% python3 -q
>>> import numpy as np
>>> np.set_printoptions(suppress=True, linewidth=100)
>>> rd = lambda a: np.round(a, 1) + 0
>>> mat = np.load("dump.npy")
>>> mat
array([[-4,  3,  2, -2,  3],
       [-2,  1,  1, -1,  1],
       [-1, -2,  0, -2,  2],
       [-3,  0,  1, -1,  3],
       [ 0,  0,  0,  0,  0],
       [-3,  0,  1, -3,  4],
       [-5,  1,  3, -2,  2],
       [-6, -2,  3, -2,  2],
       [-2,  2,  1, -1,  2],
       [ 0,  0,  0,  0,  0],
       [-2,  2,  1, -1,  2],
       [ 0,  0,  0,  0,  0],
       [-5,  0,  3,  0,  0],
       [ 0,  0,  0,  0,  0],
       [-1, -2,  0, -2,  2],
       [ 0,  0,  0,  0,  0]])
>>> dist = np.linalg.norm(mat[:, None] - mat[None], axis=-1)
>>> rd(np.linalg.norm(mat - mat.mean(axis=0), axis=1))
array([4. , 0.9, 2.9, 1.8, 3. , 3.3, 3.8, 5. , 1.9, 3. , 1.9, 3. , 3.9, 3. , 2.9, 3. ])
>>> dist.shape
(16, 16)
>>> np.unravel_index(dist.round(6).argmax(), dist.shape)
(np.int64(4), np.int64(7))
>>> O, r_ = np.linalg.qr(mat)
>>> rd(np.trace(O @ O.T))
np.float64(5.0)
>>> np.allclose(r_.T @ r_, mat.T @ mat)
True
>>> rd(abs(r_[0, 0])), rd(np.linalg.norm(mat[:, 0]))
(np.float64(11.6), np.float64(11.6))
>>> rd(r_)
array([[11.6, -1. , -5.9,  4.5, -6. ],
       [ 0. , -5.5, -0.4, -0.6, -0.4],
       [ 0. ,  0. ,  1.1,  2.7, -4.6],
       [ 0. ,  0. ,  0. , -2.2,  1.3],
       [ 0. ,  0. ,  0. ,  0. , -0.8]])
>>> rd(O @ r_)
array([[-4.,  3.,  2., -2.,  3.],
       [-2.,  1.,  1., -1.,  1.],
       [-1., -2.,  0., -2.,  2.],
       [-3.,  0.,  1., -1.,  3.],
       [ 0.,  0.,  0.,  0.,  0.],
       [-3.,  0.,  1., -3.,  4.],
       [-5.,  1.,  3., -2.,  2.],
       [-6., -2.,  3., -2.,  2.],
       [-2.,  2.,  1., -1.,  2.],
       [ 0.,  0.,  0.,  0.,  0.],
       [-2.,  2.,  1., -1.,  2.],
       [ 0.,  0.,  0.,  0.,  0.],
       [-5.,  0.,  3.,  0.,  0.],
       [ 0.,  0.,  0.,  0.,  0.],
       [-1., -2.,  0., -2.,  2.],
       [ 0.,  0.,  0.,  0.,  0.]])
>>> x = np.array([2, 3, 2, 2, 2])
>>> target = r_ @ x
>>> rd(target)
array([  5.6, -19.4,  -1.4,  -1.8,  -1.6])
>>> rd(np.linalg.solve(r_, target + r_[:, 3]))
array([2., 3., 2., 3., 2.])
>>> rd(np.linalg.solve(r_, 2 * target))
array([4., 6., 4., 4., 4.])
>>> rd(np.linalg.solve(r_, target))
array([2., 3., 2., 2., 2.])
>>> rd(np.linalg.solve(r_.T, r_[1]))
array([0., 1., 0., 0., 0.])
>>> rd(np.linalg.solve(r_, r_[:, 0]))
array([1., 0., 0., 0., 0.])
>>> z = mat[:, 1] > np.median(mat[:, 1])
>>> r0 = mat[z].mean(axis=0) - mat[~z].mean(axis=0)
>>> rd((((mat - mat.mean(axis=0)) @ r0 > 0) == z).mean())
np.float64(0.8)
>>> ((mat - mat.mean(axis=0)) @ r0 > 0).astype(int)
array([1, 1, 0, 1, 0, 1, 1, 1, 1, 0, 1, 0, 1, 0, 0, 0])
>>> gram = np.cov(mat, rowvar=False)
>>> gram.shape
(5, 5)
>>> np.argsort(-mat.std(axis=0).round(6), kind="stable")
array([0, 1, 4, 2, 3])
>>> rd(np.corrcoef(mat[:, 3], mat[:, 0])[0, 1])
np.float64(0.5)
>>> rd(np.linalg.eigvalsh(gram)[::-1])
array([6.3, 2.1, 1.7, 0.1, 0. ])
>>> K = np.loadtxt("x.csv", delimiter=",")
>>> K
array([[1., 0., 1., 0.],
       [0., 2., 0., 2.],
       [1., 0., 1., 0.],
       [0., 2., 0., 2.]])
>>> t3 = np.stack([K, -1 * K, K[::-1]])
>>> t3.sum(axis=0)
array([[0., 2., 0., 2.],
       [1., 0., 1., 0.],
       [0., 2., 0., 2.],
       [1., 0., 1., 0.]])
>>> rd(np.linalg.norm(t3, axis=(1, 2)))
array([4.5, 4.5, 4.5])
>>> np.linalg.matrix_rank(t3.reshape(3, -1))
np.int64(2)
>>> t3.shape
(3, 4, 4)
>>> rd(np.linalg.det(t3))
array([0., 0., 0.])
>>> (t3 @ K.T).shape
(3, 4, 4)
>>> rd(np.sort(np.linalg.eigvals(K).real))
array([0., 0., 2., 4.])
>>> rng = np.random.default_rng(1235)
>>> z = rng.permutation(4)
>>> z
array([1, 3, 0, 2])
>>> B = K[z][:, z]
>>> np.diag(B)
array([2., 2., 1., 1.])
>>> np.allclose(B, K)
False
>>> rd(np.sort(np.abs(np.linalg.eigvals(B))))
array([0., 0., 2., 4.])
>>> B
array([[2., 2., 0., 0.],
       [2., 2., 0., 0.],
       [0., 0., 1., 1.],
       [0., 0., 1., 1.]])
>>> rd(np.linalg.det(B)), rd(np.linalg.det(K[z]))
(np.float64(0.0), np.float64(0.0))
>>> J = np.array([[0.0, -1.0, 0.0, 1.0],
...     [0.0, -2.0, 0.0, 2.0],
...     [0.0, -1.0, 0.0, 1.0],
...     [0.0, -3.0, 0.0, 3.0]])
>>> J
array([[ 0., -1.,  0.,  1.],
       [ 0., -2.,  0.,  2.],
       [ 0., -1.,  0.,  1.],
       [ 0., -3.,  0.,  3.]])
>>> (J + J.T) / 2
array([[ 0. , -0.5,  0. ,  0.5],
       [-0.5, -2. , -0.5, -0.5],
       [ 0. , -0.5,  0. ,  0.5],
       [ 0.5, -0.5,  0.5,  3. ]])
>>> J @ J
array([[ 0., -1.,  0.,  1.],
       [ 0., -2.,  0.,  2.],
       [ 0., -1.,  0.,  1.],
       [ 0., -3.,  0.,  3.]])
>>> W = np.array([[1, -5], [0, -5], [2, 4], [5, 5]])
>>> beta = np.array([0, 0])
>>> act = np.maximum(J @ W + beta, 0)
>>> (act > 0).astype(int)
array([[1, 1],
       [1, 1],
       [1, 1],
       [1, 1]])
>>> (act > 0).mean(axis=0)
array([1., 1.])
>>> np.linalg.matrix_rank(act)
np.int64(1)
>>> C = np.array([[3, 1, 1], [0, 3, 3]])
>>> W @ C
array([[  3, -14, -14],
       [  0, -15, -15],
       [  6,  14,  14],
       [ 15,  20,  20]])
>>> act @ C
array([[ 15.,  35.,  35.],
       [ 30.,  70.,  70.],
       [ 15.,  35.,  35.],
       [ 45., 105., 105.]])
>>> (act @ C).round(6).argmax(axis=1)
array([1, 1, 1, 1])
>>> x = np.array([2, 9, 1, 4])
>>> a = np.maximum(J @ x, 0)
>>> J.T @ a
array([0., 0., 0., 0.])
>>> J * (a > 1e-9)[:, None]
array([[ 0., -0.,  0.,  0.],
       [ 0., -0.,  0.,  0.],
       [ 0., -0.,  0.,  0.],
       [ 0., -0.,  0.,  0.]])
>>> np.maximum(J @ (3 * x), 0)
array([0., 0., 0., 0.])
>>> np.flatnonzero(a > 1e-9)
array([], dtype=int64)
>>> proj = np.triu(np.array([[5, 4, 3, 4], [3, 0, 2, 0], [5, 2, 5, -1], [-1, -1, 5, 1]]), 1) + np.eye(4)
>>> B = proj @ J @ np.linalg.inv(proj)
>>> rd(np.poly(B))
array([ 1., -1.,  0.,  0.,  0.])
>>> m1 = np.load("test10.npy")
>>> rd(m1)
array([[ 0.7,  0.2,  0.2,  0.2, -0.2, -0.1,  0.2],
       [ 0.2,  0.8, -0.2,  0.1,  0.2,  0. , -0.1],
       [ 0.2, -0.2,  0.7,  0.2,  0.2,  0. , -0.1],
       [ 0.2,  0.1,  0.2,  0.2,  0. ,  0.2, -0.1],
       [-0.2,  0.2,  0.2,  0. ,  0.8, -0.1,  0.2],
       [-0.1,  0. ,  0. ,  0.2, -0.1,  0.9,  0.1],
       [ 0.2, -0.1, -0.1, -0.1,  0.2,  0.1,  0.9]])
>>> x = np.array([0, 0, 0, 3, 3, 3, 1])
>>> rd((x - m1 @ x) @ (m1 @ x))
np.float64(0.0)
>>> np.trace(m1)
np.float64(5.0)
>>> rd(np.linalg.eigvalsh(2 * m1 - np.eye(7)))
array([-1., -1.,  1.,  1.,  1.,  1.,  1.])
>>> rd(np.eye(7) - m1)
array([[ 0.3, -0.2, -0.2, -0.2,  0.2,  0.1, -0.2],
       [-0.2,  0.2,  0.2, -0.1, -0.2,  0. ,  0.1],
       [-0.2,  0.2,  0.3, -0.2, -0.2,  0. ,  0.1],
       [-0.2, -0.1, -0.2,  0.8,  0. , -0.2,  0.1],
       [ 0.2, -0.2, -0.2,  0. ,  0.2,  0.1, -0.2],
       [ 0.1,  0. ,  0. , -0.2,  0.1,  0.1, -0.1],
       [-0.2,  0.1,  0.1,  0.1, -0.2, -0.1,  0.1]])
>>> rd(m1 @ m1 @ x)
array([-0.3,  0.9,  1.4,  0.8,  2.1,  3.1,  1.3])
>>> np.linalg.matrix_rank(m1, rtol=0.1)
np.int64(5)
>>> z = rng.permutation(7)
>>> z
array([2, 5, 4, 3, 6, 0, 1])
>>> B = m1[z][:, z]
>>> np.allclose(B, m1)
False
>>> rd(np.sort(np.abs(np.linalg.eigvals(B))))
array([0., 0., 1., 1., 1., 1., 1.])
>>> rd(np.linalg.det(B)), rd(np.linalg.det(m1[z]))
(np.float64(0.0), np.float64(0.0))
>>> U, s, Vh = np.linalg.svd(K)
>>> evecs = Vh[:(s > 1e-8).sum()]
>>> x = K[3] + -3 * K[0] + rng.integers(2) * np.eye(4)[3]
>>> x
array([-3.,  2., -3.,  2.])
>>> rd(np.diag(evecs.T @ evecs))
array([0.5, 0.5, 0.5, 0.5])
>>> rd(np.linalg.norm(x - evecs.T @ evecs @ x))
np.float64(0.0)
>>> np.allclose(evecs.T @ evecs @ x, x)
True
>>> rd(evecs.T @ evecs)
array([[0.5, 0. , 0.5, 0. ],
       [0. , 0.5, 0. , 0.5],
       [0.5, 0. , 0.5, 0. ],
       [0. , 0.5, 0. , 0.5]])
>>> U, s, Vh = np.linalg.svd(m1)
>>> rd(s)
array([1., 1., 1., 1., 1., 0., 0.])
>>> np.argmax(s[:-1] / (s[1:] + 1e-6)) + 1
np.int64(5)
>>> B = U[:, :5] @ np.diag(s[:5]) @ Vh[:5]
>>> np.linalg.matrix_rank(m1, rtol=0.05)
np.int64(5)
>>> rd(B)
array([[ 0.7,  0.2,  0.2,  0.2, -0.2, -0.1,  0.2],
       [ 0.2,  0.8, -0.2,  0.1,  0.2,  0. , -0.1],
       [ 0.2, -0.2,  0.7,  0.2,  0.2,  0. , -0.1],
       [ 0.2,  0.1,  0.2,  0.2,  0. ,  0.2, -0.1],
       [-0.2,  0.2,  0.2,  0. ,  0.8, -0.1,  0.2],
       [-0.1,  0. ,  0. ,  0.2, -0.1,  0.9,  0.1],
       [ 0.2, -0.1, -0.1, -0.1,  0.2,  0.1,  0.9]])
>>> W0 = np.load("out3.npy")
>>> W0
array([[ 0., -2.,  4., -2.],
       [ 0., -4.,  8., -4.],
       [ 0., -6.,  9., -3.],
       [ 0., -6.,  6.,  0.]])
>>> U, s, Vh = np.linalg.svd(W0)
>>> evecs = Vh[:(s > 1e-8).sum()]
>>> x = W0[3] + 5 * W0[1] + rng.integers(2) * np.eye(4)[1]
>>> x
array([  0., -26.,  46., -20.])
>>> np.linalg.matrix_rank(np.vstack([W0, x]))
np.int64(2)
>>> rd(evecs.T @ evecs)
array([[ 0. ,  0. ,  0. ,  0. ],
       [ 0. ,  0.7, -0.3, -0.3],
       [ 0. , -0.3,  0.7, -0.3],
       [ 0. , -0.3, -0.3,  0.7]])
>>> rd(np.linalg.norm(x - evecs.T @ evecs @ x))
np.float64(0.0)
>>> np.allclose(evecs.T @ evecs @ x, x)
True
>>> (W0 + W0.T) / 2
array([[ 0. , -1. ,  2. , -1. ],
       [-1. , -4. ,  1. , -5. ],
       [ 2. ,  1. ,  9. ,  1.5],
       [-1. , -5. ,  1.5,  0. ]])
>>> rd(np.sort(np.abs(np.linalg.eigvals(W0))))
array([0., 0., 2., 3.])
>>> np.allclose(W0 @ W0.T, W0.T @ W0)
False
>>> gram = W0.T @ W0
>>> np.linalg.matrix_rank(gram)
np.int64(2)
>>> gram
array([[   0.,    0.,    0.,    0.],
       [   0.,   92., -130.,   38.],
       [   0., -130.,  197.,  -67.],
       [   0.,   38.,  -67.,   29.]])
>>> (W0 @ W0.T).shape
(4, 4)
>>> np.diag(gram)
array([  0.,  92., 197.,  29.])
>>> U, s, Vh = np.linalg.svd(gram)
>>> np.argmax(s[:-1] / (s[1:] + 1e-6)) + 1
np.int64(2)
>>> B = U[:, :2] @ np.diag(s[:2]) @ Vh[:2]
>>> np.linalg.matrix_rank(gram, rtol=0.05)
np.int64(1)
>>> np.linalg.matrix_rank(B)
np.int64(2)
>>> rd(np.abs(gram - B).max())
np.float64(0.0)
>>> rd(np.linalg.norm(gram - B) / np.linalg.norm(gram))
np.float64(0.0)
>>> rd(np.linalg.norm(gram - B, 2)), rd(s[2])
(np.float64(0.0), np.float64(0.0))
>>> E = np.load("mat.npy")
>>> rd(E)
array([[-0.4, -0.4, -0.7, -0.2, -0.1, -0.4],
       [ 0.4,  0. , -0.6,  0.2, -0.3,  0.5],
       [-0.3,  0.8, -0.1,  0.1, -0.5, -0.2],
       [ 0.7,  0.1, -0.1, -0.1,  0. , -0.7],
       [ 0. , -0.5,  0.3,  0.1, -0.8, -0.1],
       [ 0.1,  0.1,  0.1, -0.9, -0.2,  0.2]])
>>> z = rng.permutation(6)
>>> z
array([1, 5, 2, 0, 3, 4])
>>> B = E[z][:, z]
>>> rd(np.trace(B))
np.float64(-1.1)
>>> np.allclose(B, E)
False
>>> rd(B)
array([[ 0. ,  0.5, -0.6,  0.4,  0.2, -0.3],
       [ 0.1,  0.2,  0.1,  0.1, -0.9, -0.2],
       [ 0.8, -0.2, -0.1, -0.3,  0.1, -0.5],
       [-0.4, -0.4, -0.7, -0.4, -0.2, -0.1],
       [ 0.1, -0.7, -0.1,  0.7, -0.1,  0. ],
       [-0.5, -0.1,  0.3,  0. ,  0.1, -0.8]])
>>> rd(np.diag(B))
array([ 0. ,  0.2, -0.1, -0.4, -0.1, -0.8])
>>> U, s, Vh = np.linalg.svd(E, full_matrices=False)
>>> rd(U.T @ U)
array([[1., 0., 0., 0., 0., 0.],
       [0., 1., 0., 0., 0., 0.],
       [0., 0., 1., 0., 0., 0.],
       [0., 0., 0., 1., 0., 0.],
       [0., 0., 0., 0., 1., 0.],
       [0., 0., 0., 0., 0., 1.]])
>>> rd(np.cumsum(s ** 2) / np.sum(s ** 2))
array([0.2, 0.3, 0.5, 0.7, 0.8, 1. ])
>>> rd(np.sqrt((s ** 2).sum())), rd(np.linalg.norm(E))
(np.float64(2.4), np.float64(2.4))
>>> np.allclose(E @ E.T, E.T @ E)
True
>>> rd(np.linalg.det(E))
np.float64(-1.0)
>>> rd(np.trace(E))
np.float64(-1.1)
>>> rd((E + E.T) / 2)
array([[-0.4,  0. , -0.5,  0.3,  0. , -0.2],
       [ 0. ,  0. ,  0.1,  0.1, -0.4,  0.3],
       [-0.5,  0.1, -0.1,  0. , -0.1, -0.1],
       [ 0.3,  0.1,  0. , -0.1,  0. , -0.8],
       [ 0. , -0.4, -0.1,  0. , -0.8, -0.1],
       [-0.2,  0.3, -0.1, -0.8, -0.1,  0.2]])
>>> rd(E.T @ E)
array([[1., 0., 0., 0., 0., 0.],
       [0., 1., 0., 0., 0., 0.],
       [0., 0., 1., 0., 0., 0.],
       [0., 0., 0., 1., 0., 0.],
       [0., 0., 0., 0., 1., 0.],
       [0., 0., 0., 0., 0., 1.]])
>>> rd(E[:, 2] @ E[:, 5])
np.float64(0.0)
>>> rd(np.linalg.norm(E, axis=0))
array([1., 1., 1., 1., 1., 1.])
>>> F = np.loadtxt("block11.csv", delimiter=",")
>>> F
array([[-1., -2., -1., -2.],
       [-3., -4., -3., -4.],
       [-1., -2., -1., -2.],
       [-3., -4., -3., -4.]])
>>> proj = np.triu(np.array([[-5, -5, 5, 2], [2, -4, 4, -4], [5, -4, -3, 1], [-4, -3, -5, 0]]), 1) + np.eye(4)
>>> B = proj @ F @ np.linalg.inv(proj)
>>> proj @ F - F @ proj
array([[  4.,  -3.,  17.,  -3.],
       [  8.,  -7.,  39.,   1.],
       [ -3.,  -9.,  10.,  -9.],
       [  0., -15.,  31.,  -7.]])
>>> rd(np.linalg.det(B))
np.float64(0.0)
>>> np.trace(B), np.trace(F)
(np.float64(-10.0), np.float64(-10.0))
>>> B
array([[   3.,   15.,  -72.,  126.],
       [   5.,   29., -136.,  246.],
       [  -4.,  -26.,  120., -222.],
       [  -3.,  -19.,   88., -162.]])
>>> rd(np.poly(B))
array([ 1., 10., -8.,  0.,  0.])
>>> arr = np.load("data.npy")
>>> arr
array([[ 26,  -4,  -5,  -6,  -6,  12,  12,  -1],
       [ -4,   6,   7,   8,  -8,   2,  -2,   1],
       [ -5,   7,  10,  13, -11,   5,  -1,   3],
       [ -6,   8,  13,  22, -14,   5,   1,   9],
       [ -6,  -8, -11, -14,  18, -12,  -4,  -3],
       [ 12,   2,   5,   5, -12,  15,   7,   0],
       [ 12,  -2,  -1,   1,  -4,   7,   7,   2],
       [ -1,   1,   3,   9,  -3,   0,   2,   6]])
>>> vals, evecs = np.linalg.eigh(arr)
>>> x = np.array([1, -2, -1, 3, 2, 1, 2, 0])
>>> rd(evecs * np.maximum(vals, 0) @ evecs.T)
array([[ 26.,  -4.,  -5.,  -6.,  -6.,  12.,  12.,  -1.],
       [ -4.,   6.,   7.,   8.,  -8.,   2.,  -2.,   1.],
       [ -5.,   7.,  10.,  13., -11.,   5.,  -1.,   3.],
       [ -6.,   8.,  13.,  22., -14.,   5.,   1.,   9.],
       [ -6.,  -8., -11., -14.,  18., -12.,  -4.,  -3.],
       [ 12.,   2.,   5.,   5., -12.,  15.,   7.,   0.],
       [ 12.,  -2.,  -1.,   1.,  -4.,   7.,   7.,   2.],
       [ -1.,   1.,   3.,   9.,  -3.,   0.,   2.,   6.]])
>>> (np.sign(evecs[:, -1].round(6)) == np.sign(evecs[0, -1].round(6))).astype(int)
array([1, 1, 1, 1, 0, 1, 1, 1])
>>> x @ arr @ x
np.int64(197)
>>> rd(evecs * np.abs(vals) @ evecs.T)
array([[ 26.,  -4.,  -5.,  -6.,  -6.,  12.,  12.,  -1.],
       [ -4.,   6.,   7.,   8.,  -8.,   2.,  -2.,   1.],
       [ -5.,   7.,  10.,  13., -11.,   5.,  -1.,   3.],
       [ -6.,   8.,  13.,  22., -14.,   5.,   1.,   9.],
       [ -6.,  -8., -11., -14.,  18., -12.,  -4.,  -3.],
       [ 12.,   2.,   5.,   5., -12.,  15.,   7.,   0.],
       [ 12.,  -2.,  -1.,   1.,  -4.,   7.,   7.,   2.],
       [ -1.,   1.,   3.,   9.,  -3.,   0.,   2.,   6.]])
>>> rd(x @ arr @ x / (x @ x)), rd(vals[0]), rd(vals[-1])
(np.float64(8.2), np.float64(0.0), np.float64(53.8))
